$ ipython --no-banner

In [1]: import numpy as np

In [2]: np.set_printoptions(precision=1, suppress=True, linewidth=120, legacy="1.25")

In [3]: rnd = lambda a: np.round(a, 1) + 0

In [4]: other = np.array([[0, -1, 0, 0, 0, -1],
   ...:     [0, -1, 2, 1, -1, 0],
   ...:     [-1, 2, 0, -1, 2, 1],
   ...:     [-1, 0, 2, -2, -2, -2],
   ...:     [-2, -2, 2, 1, 1, -2],
   ...:     [2, -1, 2, 2, -1, -1]])

In [5]: E = np.triu(other, 1)

In [6]: E
Out[6]: 
array([[ 0, -1,  0,  0,  0, -1],
       [ 0,  0,  2,  1, -1,  0],
       [ 0,  0,  0, -1,  2,  1],
       [ 0,  0,  0,  0, -2, -2],
       [ 0,  0,  0,  0,  0, -2],
       [ 0,  0,  0,  0,  0,  0]])

In [7]: C2 = E.T @ E

In [8]: rnd(np.linalg.svd(E, compute_uv=False) ** 2)
Out[8]: array([16.4,  6.2,  2.3,  0.8,  0.3,  0. ])

In [9]: C2
Out[9]: 
array([[ 0,  0,  0,  0,  0,  0],
       [ 0,  1,  0,  0,  0,  1],
       [ 0,  0,  4,  2, -2,  0],
       [ 0,  0,  2,  2, -3, -1],
       [ 0,  0, -2, -3,  9,  6],
       [ 0,  1,  0, -1,  6, 10]])

In [10]: np.diag(C2)
Out[10]: array([ 0,  1,  4,  2,  9, 10])

In [11]: vals, V = np.linalg.eigh(C2)

In [12]: x0 = np.array([0, 0, -2, -3, 1, 5])

In [13]: rnd(x0 @ C2 @ x0 / (x0 @ x0)), vals[0], rnd(vals[-1])
Out[13]: (11.1, 0.0, 16.4)

In [14]: rnd(V * np.abs(vals) @ V.T)
Out[14]: 
array([[ 0.,  0.,  0.,  0.,  0.,  0.],
       [ 0.,  1.,  0.,  0.,  0.,  1.],
       [ 0.,  0.,  4.,  2., -2.,  0.],
       [ 0.,  0.,  2.,  2., -3., -1.],
       [ 0.,  0., -2., -3.,  9.,  6.],
       [ 0.,  1.,  0., -1.,  6., 10.]])

In [15]: (np.sign(V[:, -1].round(6)) == np.sign(V[0, -1].round(6))).astype(int)
Out[15]: array([1, 0, 0, 0, 0, 0])

In [16]: x0 @ C2 @ x0
Out[16]: 433

In [17]: [round(float(x), 1) for x in np.linalg.svd(E, compute_uv=False)[:3]]
Out[17]: [4.0, 2.5, 1.5]

In [18]: np.linalg.cond(E) > 100
Out[18]: True

In [19]: rnd(np.linalg.norm(E, 2) / np.linalg.norm(E))
Out[19]: 0.8

In [20]: np.linalg.matrix_power(E, 4)
Out[20]: 
array([[ 0,  0,  0,  0, -4,  0],
       [ 0,  0,  0,  0,  0, -8],
       [ 0,  0,  0,  0,  0,  0],
       [ 0,  0,  0,  0,  0,  0],
       [ 0,  0,  0,  0,  0,  0],
       [ 0,  0,  0,  0,  0,  0]])

In [21]: np.allclose(E, E.T)
Out[21]: False

In [22]: (E + E.T) / 2
Out[22]: 
array([[ 0. , -0.5,  0. ,  0. ,  0. , -0.5],
       [-0.5,  0. ,  1. ,  0.5, -0.5,  0. ],
       [ 0. ,  1. ,  0. , -0.5,  1. ,  0.5],
       [ 0. ,  0.5, -0.5,  0. , -1. , -1. ],
       [ 0. , -0.5,  1. , -1. ,  0. , -1. ],
       [-0.5,  0. ,  0.5, -1. , -1. ,  0. ]])

In [23]: np.trace(E)
Out[23]: 0

In [24]: np.allclose(E @ E.T, E.T @ E)
Out[24]: False

In [25]: rnd(np.sort(np.abs(np.linalg.eigvals(E))))
Out[25]: array([0., 0., 0., 0., 0., 0.])

In [26]: (E - E.T) / 2
Out[26]: 
array([[ 0. , -0.5,  0. ,  0. ,  0. , -0.5],
       [ 0.5,  0. ,  1. ,  0.5, -0.5,  0. ],
       [ 0. , -1. ,  0. , -0.5,  1. ,  0.5],
       [ 0. , -0.5,  0.5,  0. , -1. , -1. ],
       [ 0. ,  0.5, -1. ,  1. ,  0. , -1. ],
       [ 0.5,  0. , -0.5,  1. ,  1. ,  0. ]])
